% python3 -q
>>> import numpy as np
>>> from numpy import linalg as LA
>>> np.set_printoptions(precision=2, suppress=True, linewidth=140, sign=" ")
>>> def rd(a):
...     return np.round(a, 2) + 0
... 
>>> W0 = np.loadtxt("layer14.csv", delimiter=",")
>>> rd(W0)
array([[ 0.38,  0.23,  0.08,  0.  ,  0.31,  0.  ,  0.  ],
       [ 0.05,  0.11,  0.05,  0.11,  0.26,  0.26,  0.16],
       [ 0.14,  0.19,  0.14,  0.19,  0.  ,  0.24,  0.1 ],
       [ 0.1 ,  0.24,  0.14,  0.24,  0.1 ,  0.1 ,  0.1 ],
       [ 0.  ,  0.07,  0.29,  0.07,  0.36,  0.  ,  0.21],
       [ 0.1 ,  0.  ,  0.1 ,  0.4 ,  0.2 ,  0.1 ,  0.1 ],
       [ 0.06,  0.06,  0.24,  0.18,  0.06,  0.18,  0.24]])
>>> O, r_ = LA.qr(W0)
>>> rd(r_)
array([[-0.44, -0.34, -0.21, -0.24, -0.37, -0.18, -0.12],
       [ 0.  , -0.23, -0.22, -0.17, -0.11, -0.2 , -0.19],
       [ 0.  ,  0.  , -0.33, -0.25, -0.27, -0.1 , -0.29],
       [ 0.  ,  0.  ,  0.  , -0.39,  0.02, -0.17, -0.05],
       [ 0.  ,  0.  ,  0.  ,  0.  , -0.35,  0.  , -0.05],
       [ 0.  ,  0.  ,  0.  ,  0.  ,  0.  , -0.26, -0.1 ],
       [ 0.  ,  0.  ,  0.  ,  0.  ,  0.  ,  0.  ,  0.05]])
>>> rd(O @ r_)
array([[ 0.38,  0.23,  0.08,  0.  ,  0.31,  0.  ,  0.  ],
       [ 0.05,  0.11,  0.05,  0.11,  0.26,  0.26,  0.16],
       [ 0.14,  0.19,  0.14,  0.19,  0.  ,  0.24,  0.1 ],
       [ 0.1 ,  0.24,  0.14,  0.24,  0.1 ,  0.1 ,  0.1 ],
       [ 0.  ,  0.07,  0.29,  0.07,  0.36,  0.  ,  0.21],
       [ 0.1 ,  0.  ,  0.1 ,  0.4 ,  0.2 ,  0.1 ,  0.1 ],
       [ 0.06,  0.06,  0.24,  0.18,  0.06,  0.18,  0.24]])
>>> O.shape, r_.shape
((7, 7), (7, 7))
>>> rd(np.abs(np.diag(r_)))
array([ 0.44,  0.23,  0.33,  0.39,  0.35,  0.26,  0.05])
>>> x = np.array([-8, -5, -7, -7, 9, -8, -7])
>>> rhs = W0 @ x
>>> rd(rhs)
array([-2.  , -2.89, -7.  , -5.19, -1.14, -4.  , -6.18])
>>> rd(LA.solve(W0.T, W0[0]))
array([ 1.,  0.,  0.,  0.,  0.,  0.,  0.])
>>> rd(W0 - W0[0])
array([[ 0.  ,  0.  ,  0.  ,  0.  ,  0.  ,  0.  ,  0.  ],
       [-0.33, -0.13, -0.02,  0.11, -0.04,  0.26,  0.16],
       [-0.24, -0.04,  0.07,  0.19, -0.31,  0.24,  0.1 ],
       [-0.29,  0.01,  0.07,  0.24, -0.21,  0.1 ,  0.1 ],
       [-0.38, -0.16,  0.21,  0.07,  0.05,  0.  ,  0.21],
       [-0.28, -0.23,  0.02,  0.4 , -0.11,  0.1 ,  0.1 ],
       [-0.33, -0.17,  0.16,  0.18, -0.25,  0.18,  0.24]])
>>> rd(LA.norm(W0))
np.float64(1.24)
>>> np.abs(W0).max()
np.float64(0.4)
>>> rd(W0.mean(axis=0))
array([ 0.12,  0.13,  0.15,  0.17,  0.18,  0.12,  0.13])
>>> np.count_nonzero(W0)
np.int64(42)
>>> W0.shape
(7, 7)
>>> np.allclose(W0 @ W0.T, W0.T @ W0)
False
>>> rd(LA.matrix_power(W0, 3))
array([[ 0.11,  0.12,  0.17,  0.13,  0.22,  0.11,  0.14],
       [ 0.1 ,  0.13,  0.17,  0.17,  0.17,  0.12,  0.14],
       [ 0.11,  0.13,  0.15,  0.17,  0.19,  0.11,  0.13],
       [ 0.11,  0.13,  0.15,  0.17,  0.19,  0.12,  0.13],
       [ 0.1 ,  0.12,  0.16,  0.18,  0.16,  0.14,  0.14],
       [ 0.11,  0.14,  0.15,  0.16,  0.18,  0.13,  0.13],
       [ 0.11,  0.13,  0.15,  0.18,  0.17,  0.13,  0.13]])
>>> rd(np.trace(W0))
np.float64(1.56)
>>> rd(W0 @ W0)
array([[ 0.17,  0.15,  0.14,  0.06,  0.29,  0.08,  0.11],
       [ 0.08,  0.09,  0.17,  0.2 ,  0.21,  0.1 ,  0.15],
       [ 0.13,  0.13,  0.11,  0.2 ,  0.17,  0.14,  0.11],
       [ 0.11,  0.14,  0.13,  0.17,  0.17,  0.15,  0.13],
       [ 0.06,  0.12,  0.21,  0.14,  0.17,  0.13,  0.17],
       [ 0.11,  0.16,  0.17,  0.19,  0.17,  0.09,  0.12],
       [ 0.11,  0.12,  0.16,  0.21,  0.12,  0.15,  0.13]])
>>> rd(np.sort(np.abs(LA.eigvals(W0))))
array([ 0.04,  0.22,  0.24,  0.24,  0.3 ,  0.3 ,  1.  ])
>>> rd(LA.det(W0))
np.float64(0.0)
>>> rd(np.abs(LA.eigvals(W0)).max())
np.float64(1.0)
>>> x = np.array([0, 0, -2, 2, -2, 1, -1])
>>> rhs = W0 @ x
>>> b, lr = np.zeros(7), 1 / LA.norm(W0, 2) ** 2
>>> for i in range(10):
...     b -= lr * W0.T @ (W0 @ b - rhs)
...     if i % 2 == 0: print(i, round(LA.norm(W0 @ b - rhs), 2))
... 
0 1.17
2 0.84
4 0.62
6 0.47
8 0.36
>>> rd(LA.cond(W0))
np.float64(28.39)
>>> m1 = np.load("data.npy")
>>> m1
array([[-23.61,  35.34,   4.94],
       [-14.83,  -2.59, -25.38],
       [  1.93,  -8.06,  -2.19],
       [-25.23,  16.09, -40.88],
       [-24.72,  -0.84,   5.2 ],
       [ 11.59,  25.82,   5.32],
       [  5.74,  -8.12,  16.92],
       [ -5.22, -18.03,  -2.27],
       [-31.5 ,  -5.7 , -30.65],
       [ 14.25, -19.96,  17.82],
       [  4.12,  10.52, -11.14],
       [-13.13, -19.5 ,  16.83],
       [ 17.04,  14.73,   4.93],
       [-12.84,  -7.47,  24.95],
       [ -5.91, -10.28,  -1.96],
       [  9.39, -15.52, -17.44],
       [ 17.57,  -6.7 , -46.93],
       [  0.52,  -7.79,  25.62],
       [-10.5 ,  20.88, -60.16],
       [ -3.12,   3.88,  -6.51],
       [-23.55, -11.01,  13.58],
       [-11.44,  -1.83,   6.54],
       [ -6.26,   5.75,  12.97],
       [ -1.8 , -31.06,  16.02],
       [ -2.19,  14.14, -25.67],
       [ 30.13,  12.42,  17.82],
       [-44.5 , -20.85, -22.44],
       [  9.41,  11.63,  -9.92],
       [  8.02,  21.79, -27.08]])
>>> out = np.c_[m1[:, :1] @ np.array([[-2]]), np.array([0, 2, 0, 1, 0, 1, 1, 0, 1, 1, 0, 2, 1, 0, 0, 2, 1, 1, 2, 1, 1, 1, 2, 1, 0, 2, 1, 0, 2])]
>>> out
array([[ 47.22,   0.  ],
       [ 29.66,   2.  ],
       [ -3.86,   0.  ],
       [ 50.46,   1.  ],
       [ 49.44,   0.  ],
       [-23.18,   1.  ],
       [-11.48,   1.  ],
       [ 10.44,   0.  ],
       [ 63.  ,   1.  ],
       [-28.5 ,   1.  ],
       [ -8.24,   0.  ],
       [ 26.26,   2.  ],
       [-34.08,   1.  ],
       [ 25.68,   0.  ],
       [ 11.82,   0.  ],
       [-18.78,   2.  ],
       [-35.14,   1.  ],
       [ -1.04,   1.  ],
       [ 21.  ,   2.  ],
       [  6.24,   1.  ],
       [ 47.1 ,   1.  ],
       [ 22.88,   1.  ],
       [ 12.52,   2.  ],
       [  3.6 ,   1.  ],
       [  4.38,   0.  ],
       [-60.26,   2.  ],
       [ 89.  ,   1.  ],
       [-18.82,   0.  ],
       [-16.04,   2.  ]])
>>> rd(LA.norm(LA.qr(m1)[0].T @ out, axis=0) ** 2 / ((out ** 2).sum(axis=0) + 1e-12))
array([ 1.  ,  0.08])
>>> rd(LA.lstsq(m1, out[:, 0])[0])
array([-2.,  0.,  0.])
>>> Xc = (m1 - m1.mean(axis=0)) / m1.std(axis=0)
>>> rd(Xc.std(axis=0))
array([ 1.,  1.,  1.])
>>> np.argwhere(np.abs(Xc) > 2)
array([[  0,   1],
       [ 18,   2],
       [ 25,   0],
       [ 26,   0]])
>>> b = LA.lstsq(np.delete(Xc, 2, axis=1), Xc[:, 2])[0]
>>> rd(b)
array([ 0.23, -0.32])
>>> np.abs(b).argmax()
np.int64(1)
